$ python3 -q
>>> import numpy as np
>>> np.set_printoptions(suppress=True, linewidth=140)
>>> rnd = lambda a: np.round(a, 3) + 0
>>> M = np.diag(np.array([1, 4, -4]))
>>> M
array([[ 1,  0,  0],
       [ 0,  4,  0],
       [ 0,  0, -4]])
>>> [int(np.linalg.matrix_rank(np.linalg.matrix_power(M, p))) for p in range(1, 4)]
[3, 3, 3]
>>> rnd(np.sort(np.linalg.eigvals(M)))
array([-4.,  1.,  4.])
>>> np.prod(np.diag(M)), rnd(np.linalg.det(M))
(np.int64(-16), np.float64(-16.0))
>>> np.linalg.matrix_rank(M - M[0, 0] * np.eye(3))
np.int64(2)
>>> rng = np.random.default_rng(99220)
>>> z = rng.permutation(3)
>>> z
array([2, 0, 1])
>>> Y = M[z][:, z]
>>> rnd(np.sort(np.abs(np.linalg.eigvals(Y))))
array([1., 4., 4.])
>>> feats = np.loadtxt("w.csv", delimiter=",")
>>> feats
array([[1.   , 0.5  , 0.25 , 0.125],
       [0.5  , 1.   , 0.5  , 0.25 ],
       [0.25 , 0.5  , 1.   , 0.5  ],
       [0.125, 0.25 , 0.5  , 1.   ]])
>>> Y = feats / np.sqrt((feats ** 2).mean(axis=1, keepdims=True))
>>> rnd(np.linalg.norm(Y, axis=1))
array([2., 2., 2., 2.])
>>> rnd(feats - feats.mean(axis=1, keepdims=True))
array([[ 0.531,  0.031, -0.219, -0.344],
       [-0.062,  0.438, -0.062, -0.312],
       [-0.312, -0.062,  0.438, -0.062],
       [-0.344, -0.219,  0.031,  0.531]])
>>> w, vecs = np.linalg.eig(feats)
>>> rnd(w)
array([2.086, 1.   , 0.539, 0.375])
>>> rnd(feats @ vecs[:, 0] - w[0] * vecs[:, 0])
array([0., 0., 0., 0.])
>>> f, v = feats[2], feats[0]
>>> rnd(f @ f)
np.float64(1.562)
>>> rnd(f @ v)
np.float64(0.812)
>>> pr = (f @ v) / (f @ f) * f
>>> pr
array([0.13, 0.26, 0.52, 0.26])
>>> rnd(np.outer(f, v))
array([[0.25 , 0.125, 0.062, 0.031],
       [0.5  , 0.25 , 0.125, 0.062],
       [1.   , 0.5  , 0.25 , 0.125],
       [0.5  , 0.25 , 0.125, 0.062]])
>>> np.linalg.matrix_rank(np.outer(f, v))
np.int64(1)
>>> rnd(np.linalg.norm(f + v) ** 2 + np.linalg.norm(f - v) ** 2)
np.float64(5.781)
>>> v - pr
array([ 0.87 ,  0.24 , -0.27 , -0.135])
>>> (v - pr) @ f
np.float64(0.0)
>>> z = rng.permutation(4)
>>> z
array([1, 0, 3, 2])
>>> Y = feats[z][:, z]
>>> np.diag(Y)
array([1., 1., 1., 1.])
>>> Y
array([[1.   , 0.5  , 0.25 , 0.5  ],
       [0.5  , 1.   , 0.125, 0.25 ],
       [0.25 , 0.125, 1.   , 0.5  ],
       [0.5  , 0.25 , 0.5  , 1.   ]])
>>> z = rng.permutation(4)
>>> Y = feats[:, z] * rng.choice([-1, 1], 4)
>>> Y
array([[ 1.   , -0.5  ,  0.125, -0.25 ],
       [ 0.5  , -1.   ,  0.25 , -0.5  ],
       [ 0.25 , -0.5  ,  0.5  , -1.   ],
       [ 0.125, -0.25 ,  1.   , -0.5  ]])
>>> Uu, _, Vt = np.linalg.svd(feats.T @ Y)
>>> z
array([0, 1, 3, 2])
>>> data = (rng.random((4, 4)) < 0.3) + np.eye(4)
>>> data /= data.sum(axis=1, keepdims=True)
>>> rnd(data)
array([[0.667, 0.   , 0.   , 0.333],
       [0.   , 0.667, 0.   , 0.333],
       [0.   , 0.333, 0.667, 0.   ],
       [0.5  , 0.   , 0.   , 0.5  ]])
>>> f = np.array([-9, -7, 1, -6])
>>> Y = data + np.outer(f, np.eye(4)[2])
>>> rnd(np.linalg.det(Y) / np.linalg.det(data)), rnd(1 + np.linalg.solve(data, f)[2])
(np.float64(8.5), np.float64(8.5))
>>> rnd(Y)
array([[ 0.667,  0.   , -9.   ,  0.333],
       [ 0.   ,  0.667, -7.   ,  0.333],
       [ 0.   ,  0.333,  1.667,  0.   ],
       [ 0.5  ,  0.   , -6.   ,  0.5  ]])
>>> np.linalg.matrix_rank(Y - data)
np.int64(1)
>>> rnd(np.linalg.svd(data, compute_uv=False))
array([1.054, 0.851, 0.556, 0.148])
>>> rnd(np.abs(data).max())
np.float64(0.667)
>>> rnd(np.diff(data, axis=0))
array([[-0.667,  0.667,  0.   ,  0.   ],
       [ 0.   , -0.333,  0.667, -0.333],
       [ 0.5  , -0.333, -0.667,  0.5  ]])
>>> data.sum(axis=1)
array([1., 1., 1., 1.])
>>> rnd(data.mean(axis=0))
array([0.292, 0.25 , 0.167, 0.292])
>>> w, vecs = np.linalg.eig(data)
>>> rnd(np.sort(np.linalg.eigvals(np.linalg.inv(data))))
array([1. , 1.5, 1.5, 6. ])
>>> rnd(np.sort(np.linalg.eigvals(data @ data)))
array([0.028, 0.444, 0.444, 1.   ])
>>> rnd(np.sort(np.linalg.eigvals(data.T)))
array([0.167, 0.667, 0.667, 1.   ])
>>> rnd(np.prod(w))
np.float64(0.074)
>>> data @ vecs[:, 0] - w[0] * vecs[:, 0]
array([0., 0., 0., 0.])
>>> A = np.load("run5.npy")
>>> A
array([[ 2,  1,  0,  0],
       [-1,  1,  0,  0],
       [ 0,  0,  2,  1],
       [ 0,  0, -1,  1]])
>>> [round(float(np.linalg.det(M[:i, :i])), 2) + 0 for i in range(1, 4)]
[1.0, 4.0, -16.0]
>>> A.reshape(2, -1)
array([[ 2,  1,  0,  0, -1,  1,  0,  0],
       [ 0,  0,  2,  1,  0,  0, -1,  1]])
>>> A.ravel(order="F")
array([ 2, -1,  0,  0,  1,  1,  0,  0,  0,  0,  2, -1,  0,  0,  1,  1])
>>> T = A.reshape(4, 2, -1)
>>> T.shape
(4, 2, 2)
>>> T[:, 0]
array([[ 2,  1],
       [-1,  1],
       [ 0,  0],
       [ 0,  0]])
>>> T.transpose(1, 0, 2)
array([[[ 2,  1],
        [-1,  1],
        [ 0,  0],
        [ 0,  0]],

       [[ 0,  0],
        [ 0,  0],
        [ 2,  1],
        [-1,  1]]])
>>> np.einsum("ihd,ihd->ih", T, T)
array([[5, 0],
       [2, 0],
       [0, 5],
       [0, 2]])
>>> np.einsum("ihd,jhd->hij", T, T).shape
(2, 4, 4)
>>> X = np.load("m.npy")
>>> X
array([[-1.,  1.,  0.,  0.],
       [ 0., -1.,  1.,  0.],
       [ 0.,  0., -1.,  1.],
       [ 0.,  0.,  0., -1.]])
>>> x = np.array([1, 7, 0, 9])
>>> target = X @ x
>>> c, lr = np.zeros(4), 1 / np.linalg.norm(X, 2) ** 2
>>> for i in range(3):
...     c -= lr * X.T @ (X @ c - target)
...     if i % 1 == 0: print(i, round(np.linalg.norm(X @ c - target), 3))
... 
0 4.181
1 3.252
2 2.716
>>> rnd(c)
array([-2.048,  3.539, -3.569,  6.574])
>>> rnd(np.linalg.cond(X))
np.float64(5.411)
>>> rnd(np.linalg.norm(X) ** 2 / np.linalg.norm(X, 2) ** 2)
np.float64(1.982)
>>> rnd(np.linalg.norm(X, "nuc"))
np.float64(4.759)
>>> rnd(np.linalg.norm(X[1], 1)), rnd(np.linalg.norm(X[1], np.inf))
(np.float64(2.0), np.float64(1.0))
>>> rnd(np.linalg.norm(X, 1)), rnd(np.linalg.norm(X, np.inf))
(np.float64(2.0), np.float64(2.0))
>>> rnd(np.linalg.norm(X, axis=1))
array([1.414, 1.414, 1.414, 1.   ])
>>> rnd(np.linalg.norm(X, axis=0))
array([1.   , 1.414, 1.414, 1.414])
>>> Y = X + rng.integers(-2, 3, (4, 3)) @ rng.integers(-2, 3, (3, 4))
>>> Y
array([[-9., -1., -1.,  2.],
       [-4., -5.,  5., -2.],
       [10.,  0.,  2., -1.],
       [-4.,  2., -1., -3.]])
>>> np.linalg.matrix_rank(Y - X, tol=1e-8)
np.int64(3)
>>> np.abs(Y - X).sum(axis=1)
array([13., 14., 15.,  9.])
>>> Y - X
array([[-8., -2., -1.,  2.],
       [-4., -4.,  4., -2.],
       [10.,  0.,  3., -2.],
       [-4.,  2., -1., -2.]])
>>> rnd(np.linalg.svd(Y - X, compute_uv=False))
array([14.317,  6.684,  3.654,  0.   ])
>>> (A != 0).astype(int)
array([[1, 1, 0, 0],
       [1, 1, 0, 0],
       [0, 0, 1, 1],
       [0, 0, 1, 1]])
>>> rnd(np.sort(np.linalg.eigvals(A).real))
array([1.5, 1.5, 1.5, 1.5])
>>> np.flatnonzero(np.linalg.matrix_power((A != 0) + (A.T != 0) + np.eye(4), 4)[0])
array([0, 1])
>>> (np.linalg.matrix_power((A != 0) + (A.T != 0) + np.eye(4), 4) > 0).astype(int)
array([[1, 1, 0, 0],
       [1, 1, 0, 0],
       [0, 0, 1, 1],
       [0, 0, 1, 1]])
>>> rnd(np.linalg.det(A))
np.float64(9.0)
>>> rnd(np.linalg.det(X.T))
np.float64(1.0)
>>> rnd(np.linalg.det(X[::-1]))
np.float64(1.0)
>>> np.einsum("ij,ji->", X, X)
np.float64(4.0)
>>> rnd(np.linalg.det(2 * X)), rnd(np.linalg.det(X))
(np.float64(16.0), np.float64(1.0))
>>> rnd(np.linalg.eigvals(X))
array([-1., -1., -1., -1.])
>>> np.poly(X)
array([1., 4., 6., 4., 1.])
>>> E = np.load("x.npy")
>>> E
array([[ 0,  0,  4,  0],
       [ 5,  0,  0,  0],
       [ 0,  0,  0,  5],
       [ 0, -2,  0,  0]])
>>> O, vecs = np.linalg.qr(E[:, :3])[0], np.linalg.qr(E[:, 3:])[0]
>>> sigma = np.linalg.svd(O.T @ vecs, compute_uv=False)
>>> np.degrees(np.arccos(sigma.clip(0, 1)))
array([90.])
>>> E.T @ E
array([[25,  0,  0,  0],
       [ 0,  4,  0,  0],
       [ 0,  0, 16,  0],
       [ 0,  0,  0, 25]])
>>> rnd(np.linalg.norm(E, axis=0))
array([5., 2., 4., 5.])
>>> E @ E.T
array([[16,  0,  0,  0],
       [ 0, 25,  0,  0],
       [ 0,  0, 25,  0],
       [ 0,  0,  0,  4]])
>>> E[:, 2] @ E[:, 3]
np.int64(0)
>>> f = np.array([-6, 5, 6])
>>> v = np.array([0, 3])
>>> F = f[:, None] + v[None, :]
>>> F
array([[-6, -3],
       [ 5,  8],
       [ 6,  9]])
>>> rnd(np.linalg.svd(F, compute_uv=False))
array([15.526,  3.151])
>>> np.linalg.matrix_rank(F)
np.int64(2)
>>> np.count_nonzero(F)
np.int64(6)
>>> F.sum(axis=1)
array([-9, 13, 15])
>>> F.sum(axis=0)
array([ 5, 14])
>>> rnd(np.linalg.norm(F))
np.float64(15.843)
>>> Y = np.array([[1, 1, 2], [0, 1, 1]])
>>> Z = np.kron(Y, F)
>>> Z.shape
(6, 6)
>>> rnd(np.linalg.eigvals(M))
array([ 1.,  4., -4.])
>>> rnd(np.linalg.det(2 * M)), rnd(np.linalg.det(M))
(np.float64(-128.0), np.float64(-16.0))
>>> rnd(np.linalg.det(M[::-1]))
np.float64(16.0)
>>> np.einsum("ii->", M)
np.int64(1)
>>> rnd(np.linalg.eigvals(M).sum().real)
np.float64(1.0)
>>> Y = np.array([[-2, 9], [-5, 5]])
>>> J = np.kron(np.eye(2, dtype=int), Y)
>>> J
array([[-2,  9,  0,  0],
       [-5,  5,  0,  0],
       [ 0,  0, -2,  9],
       [ 0,  0, -5,  5]])
>>> np.diff(J, axis=0)
array([[-3, -4,  0,  0],
       [ 5, -5, -2,  9],
       [ 0,  0, -3, -4]])
>>> np.count_nonzero(J)
np.int64(8)
>>> J.sum(axis=0)
array([-7, 14, -7, 14])
